>>> import numpy as np
>>> np.set_printoptions(precision=1, suppress=True, linewidth=200)
>>> rnd = lambda a: np.round(a, 1) + 0
>>> J = np.load("m.npy")
>>> J
array([[ 1,  0,  0,  0, -3,  0, -3,  0],
       [ 0, -2,  0,  0,  0,  0,  0,  3],
       [ 0,  0,  3,  0,  0, -2,  0,  0],
       [ 0,  1,  0, -3,  0,  0,  0,  0],
       [-2,  0,  0,  0,  3,  0, -1,  0],
       [ 0,  0, -2,  0,  0, -3,  0,  0],
       [ 1,  0,  0,  0, -3,  0, -3,  0],
       [ 0,  2,  0, -2,  0,  0,  0,  3]])
>>> Uu, sv, Vt = np.linalg.svd(J)
>>> rnd(sv)
array([6.5, 4.8, 3.7, 3.6, 3.6, 3.1, 1.7, 0. ])
>>> A2 = Uu[:, :7] @ np.diag(sv[:7]) @ Vt[:7]
>>> np.linalg.matrix_rank(A2)
np.int64(7)
>>> rnd(np.linalg.norm(J - A2, 2)), rnd(sv[7])
(np.float64(0.0), np.float64(0.0))
>>> rnd(np.linalg.norm(J - A2) / np.linalg.norm(J))
np.float64(0.0)
>>> X = np.loadtxt("block15.csv", delimiter=",")
>>> X
array([[ 1., -2.,  4., -8.],
       [ 1., -1.,  1., -1.],
       [ 1.,  0.,  0.,  0.],
       [ 1.,  1.,  1.,  1.],
       [ 1.,  2.,  4.,  8.],
       [ 1.,  3.,  9., 27.]])
>>> A2 = np.c_[X[:, :2] @ np.array([[2, -1], [2, -3]]), np.array([0, -3, 1, 0, -1, -3])]
>>> A2
array([[ -2.,   5.,   0.],
       [  0.,   2.,  -3.],
       [  2.,  -1.,   1.],
       [  4.,  -4.,   0.],
       [  6.,  -7.,  -1.],
       [  8., -10.,  -3.]])
>>> rnd(np.linalg.norm(A2 - X @ np.linalg.lstsq(X, A2)[0], axis=0))
array([0. , 0. , 2.5])
>>> np.linalg.matrix_rank(np.c_[X, A2])
np.int64(5)
>>> rnd(np.linalg.norm(np.linalg.qr(X)[0].T @ A2, axis=0) ** 2 / ((A2 ** 2).sum(axis=0) + 1e-12))
array([1. , 1. , 0.7])
>>> data = np.loadtxt("mat.csv", delimiter=",")
>>> data
array([[-0.1, -0.5,  0.1],
       [ 0. , -0.2,  0. ],
       [ 0.3,  1. , -0.3],
       [-0.1, -0.5,  0.1],
       [ 0. ,  0.2,  0. ],
       [-0.1, -0.6,  0.1],
       [ 0.1,  0.3, -0.1],
       [-0.1, -0.6,  0.1],
       [-0.3, -0.9,  0.3],
       [-0.3, -0.9,  0.3],
       [ 0.2,  0.7, -0.2],
       [ 0.2,  0.8, -0.2],
       [ 0.1,  0.3, -0.1],
       [-0.5, -1. ,  0.5],
       [ 0.1,  0.6, -0.1],
       [ 0.3,  0.9, -0.3],
       [-0.2, -0.7,  0.2],
       [ 0.1,  0.3, -0.1],
       [ 0. , -0.1,  0. ],
       [-0.1, -0.6,  0.1],
       [-0.2, -0.8,  0.2],
       [-0.1, -0.3,  0.1],
       [-0.4, -1. ,  0.4]])
>>> G = np.cov(data, rowvar=False)
>>> rnd(np.corrcoef(data.T))
array([[ 1.,  1., -1.],
       [ 1.,  1., -1.],
       [-1., -1.,  1.]])
>>> Uu, sv, Vt = np.linalg.svd(data)
>>> evecs = Vt[:(sv > 1e-8).sum()]
>>> rng = np.random.default_rng(11)
>>> x0 = data[0] + -3 * data[3] + rng.integers(2) * np.eye(3)[1]
>>> rnd(x0)
array([ 0.2,  1. , -0.2])
>>> np.linalg.matrix_rank(np.vstack([data, x0]))
np.int64(2)
>>> rnd(evecs.T @ evecs)
array([[ 0.5,  0. , -0.5],
       [ 0. ,  1. ,  0. ],
       [-0.5,  0. ,  0.5]])
>>> rnd(np.linalg.norm(x0 - evecs.T @ evecs @ x0))
np.float64(0.0)
>>> mat = np.load("arr.npy")
>>> rnd(mat)
array([[-0.2,  0.2, -0.8,  0. , -0.3,  0.4],
       [ 0.4, -0.1,  0.2,  0.6, -0.6,  0.3],
       [ 0.4, -0.6, -0.3, -0.4, -0.3, -0.3],
       [-0.8, -0.2,  0.2, -0.1, -0.5, -0.1],
       [ 0.2,  0.7,  0. , -0.1, -0.4, -0.6],
       [ 0.2,  0.2,  0.4, -0.7, -0.2,  0.5]])
>>> theta = np.radians(15)
>>> r_ = np.eye(6)
>>> r_[3, 3] = r_[1, 1] = np.cos(theta)
>>> r_[3, 1], r_[1, 3] = -np.sin(theta), np.sin(theta)
>>> rnd(r_)
array([[ 1. ,  0. ,  0. ,  0. ,  0. ,  0. ],
       [ 0. ,  1. ,  0. ,  0.3,  0. ,  0. ],
       [ 0. ,  0. ,  1. ,  0. ,  0. ,  0. ],
       [ 0. , -0.3,  0. ,  1. ,  0. ,  0. ],
       [ 0. ,  0. ,  0. ,  0. ,  1. ,  0. ],
       [ 0. ,  0. ,  0. ,  0. ,  0. ,  1. ]])
>>> A2 = mat @ r_.T
>>> rnd(np.linalg.svd(mat, compute_uv=False)), rnd(np.linalg.svd(A2, compute_uv=False))
(array([1., 1., 1., 1., 1., 1.]), array([1., 1., 1., 1., 1., 1.]))
>>> rnd(np.linalg.det(r_)), rnd(np.trace(r_))
(np.float64(1.0), np.float64(5.9))
>>> np.allclose(np.linalg.norm(mat, axis=1), np.linalg.norm(A2, axis=1))
True
>>> rnd(A2)
array([[-0.2,  0.2, -0.8, -0.1, -0.3,  0.4],
       [ 0.4,  0. ,  0.2,  0.6, -0.6,  0.3],
       [ 0.4, -0.7, -0.3, -0.2, -0.3, -0.3],
       [-0.8, -0.3,  0.2, -0.1, -0.5, -0.1],
       [ 0.2,  0.6,  0. , -0.3, -0.4, -0.6],
       [ 0.2,  0. ,  0.4, -0.7, -0.2,  0.5]])
>>> A2 = np.array([[-1, -1, -1, 1], [-2, -1, 1, -1], [2, 2, -2, 0], [2, 1, -2, -2]])
>>> K = np.triu(A2, 1)
>>> K
array([[ 0, -1, -1,  1],
       [ 0,  0,  1, -1],
       [ 0,  0,  0,  0],
       [ 0,  0,  0,  0]])
>>> Uu, sv, Vt = np.linalg.svd(K)
>>> np.argmax(sv[:-1] / (sv[1:] + 1e-6)) + 1
np.int64(2)
>>> rnd(sv)
array([2.1, 0.7, 0. , 0. ])
>>> A2 = Uu[:, :2] @ np.diag(sv[:2]) @ Vt[:2]
>>> rnd(np.abs(K - A2).max())
np.float64(0.0)
>>> np.linalg.matrix_rank(A2)
np.int64(2)
>>> rnd(np.linalg.norm(K - A2) / np.linalg.norm(K))
np.float64(0.0)
>>> E = np.array([[1.1, -0.2, -0.4],
...     [1.2, -0.9, 0.0],
...     [1.6, 1.1, -1.7],
...     [0.8, 0.8, -0.7],
...     [-1.5, -0.2, 1.3],
...     [0.7, -0.1, 1.4],
...     [-0.3, -1.6, -0.5],
...     [1.6, 1.9, 0.9],
...     [1.2, 0.7, -2.0],
...     [-0.4, -0.1, 0.1],
...     [1.0, -0.9, -1.6],
...     [-0.4, -0.9, 0.7],
...     [-1.2, -1.2, 0.4],
...     [1.5, 0.9, 0.8],
...     [-0.6, -0.4, -0.2],
...     [0.1, 0.2, -1.5]])
>>> E[2] *= 5
>>> E
array([[ 1.1, -0.2, -0.4],
       [ 1.2, -0.9,  0. ],
       [ 8. ,  5.5, -8.5],
       [ 0.8,  0.8, -0.7],
       [-1.5, -0.2,  1.3],
       [ 0.7, -0.1,  1.4],
       [-0.3, -1.6, -0.5],
       [ 1.6,  1.9,  0.9],
       [ 1.2,  0.7, -2. ],
       [-0.4, -0.1,  0.1],
       [ 1. , -0.9, -1.6],
       [-0.4, -0.9,  0.7],
       [-1.2, -1.2,  0.4],
       [ 1.5,  0.9,  0.8],
       [-0.6, -0.4, -0.2],
       [ 0.1,  0.2, -1.5]])
>>> hat = E @ np.linalg.solve(E.T @ E, E.T)
>>> rnd(np.diag(hat))
array([0.1, 0.3, 0.9, 0. , 0.1, 0.2, 0.2, 0.4, 0.1, 0. , 0.3, 0. , 0.1, 0.2, 0. , 0.1])
>>> np.allclose(hat @ hat, hat)
True
>>> np.linalg.matrix_rank(np.eye(16) - hat)
np.int64(13)
>>> rnd(np.linalg.eigvalsh(hat))
array([0., 0., 0., 0., 0., 0., 0., 0., 0., 0., 0., 0., 0., 1., 1., 1.])
>>> x0 = np.array([0, 0, 2])
>>> target = E @ x0
>>> rnd(np.linalg.lstsq(E, target)[0])
array([0., 0., 2.])
>>> rnd(np.linalg.solve(E.T @ E, E.T @ target))
array([0., 0., 2.])
>>> rnd(np.linalg.pinv(E) @ E)
array([[1., 0., 0.],
       [0., 1., 0.],
       [0., 0., 1.]])
>>> target = target + 0.3 * rng.normal(size=16)
>>> rnd(target)
array([ -0.4,   0.4, -17.2,  -1.5,   2.4,   3. ,  -1. ,   2. ,  -4.6,   0.7,  -3.2,   1.6,   0.8,   1.5,  -0.3,  -2.8])
>>> c, *_ = np.linalg.lstsq(E, target)
>>> [round(float(np.linalg.norm(np.linalg.solve(E.T @ E + lam * np.eye(3), E.T @ target))), 2) for lam in (0, 1, 10, 100)]
[2.07, 1.98, 1.56, 0.88]
>>> rnd(E.T @ (target - E @ c))
array([0., 0., 0.])
>>> rnd(c)
array([ 0.1, -0.1,  2.1])
>>> A2 = np.c_[E[:, :2] @ np.array([[3, 7], [4, -3]]), np.array([7, 3, 6, 0, 5, 7, 2, 1, 9, 7, 3, 0, 6, 5, 5, 4])]
>>> rnd(A2)
array([[ 2.5,  8.3,  7. ],
       [ 0. , 11.1,  3. ],
       [46. , 39.5,  6. ],
       [ 5.6,  3.2,  0. ],
       [-5.3, -9.9,  5. ],
       [ 1.7,  5.2,  7. ],
       [-7.3,  2.7,  2. ],
       [12.4,  5.5,  1. ],
       [ 6.4,  6.3,  9. ],
       [-1.6, -2.5,  7. ],
       [-0.6,  9.7,  3. ],
       [-4.8, -0.1,  0. ],
       [-8.4, -4.8,  6. ],
       [ 8.1,  7.8,  5. ],
       [-3.4, -3. ,  5. ],
       [ 1.1,  0.1,  4. ]])
>>> np.linalg.matrix_rank(A2)
np.int64(3)
>>> rnd(np.linalg.lstsq(E, A2[:, 0])[0])
array([3., 4., 0.])
>>> rnd(np.linalg.norm(np.linalg.qr(E)[0].T @ A2, axis=0) ** 2 / ((A2 ** 2).sum(axis=0) + 1e-12))
array([1. , 1. , 0.2])
>>> feats = np.load("dump.npy")
>>> feats
array([[8, 2, 6, 4, 8, 6],
       [2, 8, 2, 6, 4, 8],
       [6, 2, 8, 2, 6, 4],
       [4, 6, 2, 8, 2, 6],
       [8, 4, 6, 2, 8, 2],
       [6, 8, 4, 6, 2, 8]])
>>> [round(float(np.linalg.det(feats[:i, :i])), 2) + 0 for i in range(1, 7)]
[8.0, 60.0, 208.0, 448.0, -2624.0, -22080.0]
>>> x0 = np.array([-2, 3, 2, 0, -2, 2])
>>> target = feats @ x0
>>> target
array([-2, 32,  6, 22, -4, 32])
>>> rnd(np.linalg.solve(feats, target))
array([-2.,  3.,  2.,  0., -2.,  2.])
>>> rnd(np.linalg.solve(feats, feats[:, 0]))
array([1., 0., 0., 0., 0., 0.])
>>> rnd(np.linalg.solve(feats.T, feats[1]))
array([0., 1., 0., 0., 0., 0.])
>>> O, r_ = np.linalg.qr(E)
>>> rnd(r_)
array([[-8.9, -5.7,  8.1],
       [ 0. ,  3.2,  0. ],
       [ 0. ,  0. ,  4.7]])
>>> rnd(abs(r_[0, 0])), rnd(np.linalg.norm(E[:, 0]))
(np.float64(8.9), np.float64(8.9))
>>> O.shape, r_.shape
((16, 3), (3, 3))
>>> np.allclose(r_.T @ r_, E.T @ E)
True
>>> rnd(O @ r_)
array([[ 1.1, -0.2, -0.4],
       [ 1.2, -0.9,  0. ],
       [ 8. ,  5.5, -8.5],
       [ 0.8,  0.8, -0.7],
       [-1.5, -0.2,  1.3],
       [ 0.7, -0.1,  1.4],
       [-0.3, -1.6, -0.5],
       [ 1.6,  1.9,  0.9],
       [ 1.2,  0.7, -2. ],
       [-0.4, -0.1,  0.1],
       [ 1. , -0.9, -1.6],
       [-0.4, -0.9,  0.7],
       [-1.2, -1.2,  0.4],
       [ 1.5,  0.9,  0.8],
       [-0.6, -0.4, -0.2],
       [ 0.1,  0.2, -1.5]])
>>> evals, evecs = np.linalg.eig(r_)
>>> rnd(evals)
array([-8.9,  3.2,  4.7])
>>> rnd(np.sort(np.linalg.eigvals(r_.T)))
array([-8.9,  3.2,  4.7])
>>> rnd(np.prod(evals))
np.float64(-137.0)
>>> evals, evecs = np.linalg.eigh(feats)
>>> x0 = np.array([2, -2, 3, 1, -1, 2])
>>> x0 @ feats @ x0
np.int64(212)
>>> rnd(evecs * np.maximum(evals, 0) @ evecs.T)
array([[8.8, 2.8, 6.2, 3.8, 7.2, 5.2],
       [2.8, 8.7, 2.1, 5.9, 3.3, 7.2],
       [6.2, 2.1, 8. , 2. , 5.9, 3.8],
       [3.8, 5.9, 2. , 8. , 2.1, 6.2],
       [7.2, 3.3, 5.9, 2.1, 8.7, 2.8],
       [5.2, 7.2, 3.8, 6.2, 2.8, 8.8]])
>>> (np.sign(evecs[:, -1].round(6)) == np.sign(evecs[0, -1].round(6))).astype(int)
array([1, 1, 1, 1, 1, 1])
>>> M = np.array([[-5, -6, -9, -4, -9],
...     [8, 7, 4, 9, 4],
...     [-5, -6, -9, -4, -9],
...     [9, 8, 5, 10, 5],
...     [-1, -2, -5, 0, -5],
...     [3, 2, -1, 4, -1],
...     [-9, -10, -13, -8, -13]])
>>> M
array([[ -5,  -6,  -9,  -4,  -9],
       [  8,   7,   4,   9,   4],
       [ -5,  -6,  -9,  -4,  -9],
       [  9,   8,   5,  10,   5],
       [ -1,  -2,  -5,   0,  -5],
       [  3,   2,  -1,   4,  -1],
       [ -9, -10, -13,  -8, -13]])
>>> f = np.array([4, 2])
>>> np.array([np.convolve(row, f, "same") for row in M])
array([[-20, -34, -48, -34, -44],
       [ 32,  44,  30,  44,  34],
       [-20, -34, -48, -34, -44],
       [ 36,  50,  36,  50,  40],
       [ -4, -10, -24, -10, -20],
       [ 12,  14,   0,  14,   4],
       [-36, -58, -72, -58, -68]])
>>> A2 = M / np.sqrt((M ** 2).mean(axis=1, keepdims=True))
>>> rnd(M - M.mean(axis=1, keepdims=True))
array([[ 1.6,  0.6, -2.4,  2.6, -2.4],
       [ 1.6,  0.6, -2.4,  2.6, -2.4],
       [ 1.6,  0.6, -2.4,  2.6, -2.4],
       [ 1.6,  0.6, -2.4,  2.6, -2.4],
       [ 1.6,  0.6, -2.4,  2.6, -2.4],
       [ 1.6,  0.6, -2.4,  2.6, -2.4],
       [ 1.6,  0.6, -2.4,  2.6, -2.4]])
>>> np.linalg.matrix_rank(A2) == np.linalg.matrix_rank(M)
np.True_
>>> rnd(A2[6])
array([-0.8, -0.9, -1.2, -0.7, -1.2])
